>>> import numpy as np
>>> np.set_printoptions(precision=1, suppress=True, linewidth=120, legacy="1.25")
>>> X = np.load("dump.npy")
>>> X
array([[6., 0., 0., 0., 5.],
       [0., 6., 5., 5., 0.],
       [0., 5., 6., 5., 0.],
       [0., 5., 5., 6., 0.],
       [5., 0., 0., 0., 6.]])
>>> # 2 blocks once reordered
>>> out = X[0, 0] * X[1:] - np.outer(X[1:, 0], X[0])
>>> out
array([[ 0., 36., 30., 30.,  0.],
       [ 0., 30., 36., 30.,  0.],
       [ 0., 30., 30., 36.,  0.],
       [ 0.,  0.,  0.,  0., 11.]])
>>> np.flatnonzero(~out.round(6).any(axis=1))
array([], dtype=int64)
>>> X[:, 0] / X[0, 0]
array([1. , 0. , 0. , 0. , 0.8])
>>> np.linalg.matrix_rank(out), np.linalg.matrix_rank(X)
(4, 5)
>>> np.argsort(-np.linalg.norm(X, axis=0).round(6), kind="stable")[:3]
array([1, 2, 3])
>>> np.linalg.matrix_rank(X, rtol=0.1)
2
>>> np.abs(np.linalg.svd(X)[2][-1])
array([0.7, 0. , 0. , 0. , 0.7])
>>> round(np.log10(np.linalg.cond(X)))
1
>>> W1 = np.array([[2, 5, 3, 3], [2, 3, 1, 4], [2, 1, 5, 5], [1, 1, 1, 5], [1, 3, 0, 3]])
>>> c = np.array([-2, -2, 0, -1])
>>> act = np.maximum(X @ W1 + c, 0)
>>> (act > 0).mean(axis=0)
array([1., 1., 1., 1.])
>>> act
array([[15., 43., 18., 32.],
       [25., 26., 36., 73.],
       [25., 24., 40., 74.],
       [24., 24., 36., 74.],
       [14., 41., 15., 32.]])
>>> (act > 0).astype(int)
array([[1, 1, 1, 1],
       [1, 1, 1, 1],
       [1, 1, 1, 1],
       [1, 1, 1, 1],
       [1, 1, 1, 1]])
>>> C = np.array([[2, 0, -1], [0, -1, 1], [-2, 2, -1], [0, 2, -1]])
>>> W1 @ C
array([[ -2,   7,  -3],
       [  2,   7,  -4],
       [ -6,  19, -11],
       [  0,  11,  -6],
       [  2,   3,  -1]])
>>> x0 = np.array([0, 2, 0, 2, 3])
>>> np.einsum("ij,j->i", X, x0)
array([15., 22., 20., 22., 18.])
>>> X * x0
array([[ 0.,  0.,  0.,  0., 15.],
       [ 0., 12.,  0., 10.,  0.],
       [ 0., 10.,  0., 10.,  0.],
       [ 0., 10.,  0., 12.,  0.],
       [ 0.,  0.,  0.,  0., 18.]])
>>> X @ np.eye(5)[1]
array([0., 6., 5., 5., 0.])
>>> (X @ x0).argmax()
1
>>> X @ np.ones(5)
array([11., 16., 16., 16., 11.])
>>> (X * x0).sum(axis=1)
array([15., 22., 20., 22., 18.])
>>> X @ (2 * x0)
array([30., 44., 40., 44., 36.])
>>> data = np.load("out19.npy")
>>> data
array([[ 0, -2,  2, -1],
       [-2,  2, -1, -2],
       [ 2, -1, -3,  0],
       [ 2,  1,  0, -2],
       [ 3, -3,  1,  2],
       [ 0, -2,  0,  0],
       [ 2,  1,  0, -2],
       [ 3, -3, -1,  2]])
>>> # rows 3 and 6 are equal
>>> out = np.c_[data[:, :3] @ np.array([[6, 3, 8], [6, 5, 8], [-3, -4, 2]]), np.array([-4, 3, -4, 3, 1, -1, -5, 9])]
>>> out
array([[-18, -18, -12,  -4],
       [  3,   8,  -2,   3],
       [ 15,  13,   2,  -4],
       [ 18,  11,  24,   3],
       [ -3, -10,   2,   1],
       [-12, -10, -16,  -1],
       [ 18,  11,  24,  -5],
       [  3,  -2,  -2,   9]])
>>> np.round(np.linalg.norm(out - data @ np.linalg.lstsq(data, out)[0], axis=0), 1) + 0
array([ 0. ,  0. ,  0. , 11.3])
>>> np.linalg.matrix_rank(out)
4
>>> np.linalg.matrix_rank(np.c_[data, out])
5
